$ python -q
>>> import numpy as np
>>> np.set_printoptions(precision=1, suppress=True, linewidth=140, legacy="1.25")
>>> def tidy(a):
...     return np.round(a, 1) + 0
... 
>>> feats = np.load("sample3.npy")
>>> feats
array([[0, 1, 0, 0, 0],
       [0, 0, 0, 0, 1],
       [0, 0, 1, 0, 0],
       [0, 0, 0, 1, 0],
       [1, 0, 0, 0, 0]])
>>> O, vecs = np.linalg.qr(feats[:, :3])[0], np.linalg.qr(feats[:, 3:])[0]
>>> sv = np.linalg.svd(O.T @ vecs, compute_uv=False)
>>> tidy(np.linalg.norm(O @ O.T - vecs @ vecs.T, 2))
1.0
>>> (sv > 0.9).sum()
0
>>> x = np.array([-2, -2, -2, 2, -1])
>>> y = feats @ x
>>> y
array([-2, -1, -2,  2, -2])
>>> tidy(np.linalg.solve(feats, y))
array([-2., -2., -2.,  2., -1.])
>>> tidy(np.linalg.solve(feats, feats[:, 2]))
array([0., 0., 1., 0., 0.])
>>> tidy(np.linalg.solve(feats, y + feats[:, 1]))
array([-2., -1., -2.,  2., -1.])
>>> W0 = np.load("dump.npy")
>>> W0
array([[2, 2, 1],
       [1, 1, 1],
       [2, 2, 1],
       [0, 1, 1],
       [2, 2, 1]])
>>> O = W0.astype(float).copy()
>>> for j in range(3):
...     O[:, j] -= O[:, :j] @ (O[:, :j].T @ O[:, j])
...     O[:, j] /= np.linalg.norm(O[:, j])
... 
>>> tidy(O)
array([[ 0.6,  0. , -0.2],
       [ 0.3,  0. ,  1. ],
       [ 0.6,  0. , -0.2],
       [ 0. ,  1. ,  0. ],
       [ 0.6,  0. , -0.2]])
>>> x = np.array([-9, -6, 8])
>>> y = W0 @ x
>>> y
array([-22,  -7, -22,   2, -22])
>>> rng = np.random.default_rng(89709)
>>> y = y + 0.3 * rng.normal(size=5)
>>> tidy(y)
array([-22.2,  -6.8, -21.3,   1.6, -22.3])
>>> beta, *_ = np.linalg.lstsq(W0, y)
>>> tidy(np.linalg.norm(y - W0 @ beta))
0.8
>>> [round(float(np.linalg.norm(np.linalg.solve(W0.T @ W0 + lam * np.eye(3), W0.T @ y))), 2) for lam in (0, 1, 10, 100)]
[13.55, 8.23, 5.15, 1.58]
>>> tidy(W0.T @ (y - W0 @ beta))
array([0., 0., 0.])
>>> left, sv, Vh = np.linalg.svd(W0, full_matrices=False)
>>> tidy(np.abs(Vh[0]))
array([0.6, 0.7, 0.4])
>>> tidy(left.T @ W0 @ Vh.T)
array([[5.6, 0. , 0. ],
       [0. , 1. , 0. ],
       [0. , 0. , 0.3]])
>>> tidy(sv)
array([5.6, 1. , 0.3])
>>> tidy(left.T @ left)
array([[1., 0., 0.],
       [0., 1., 0.],
       [0., 0., 1.]])
>>> left.shape, sv.shape, Vh.shape
((5, 3), (3,), (3, 3))
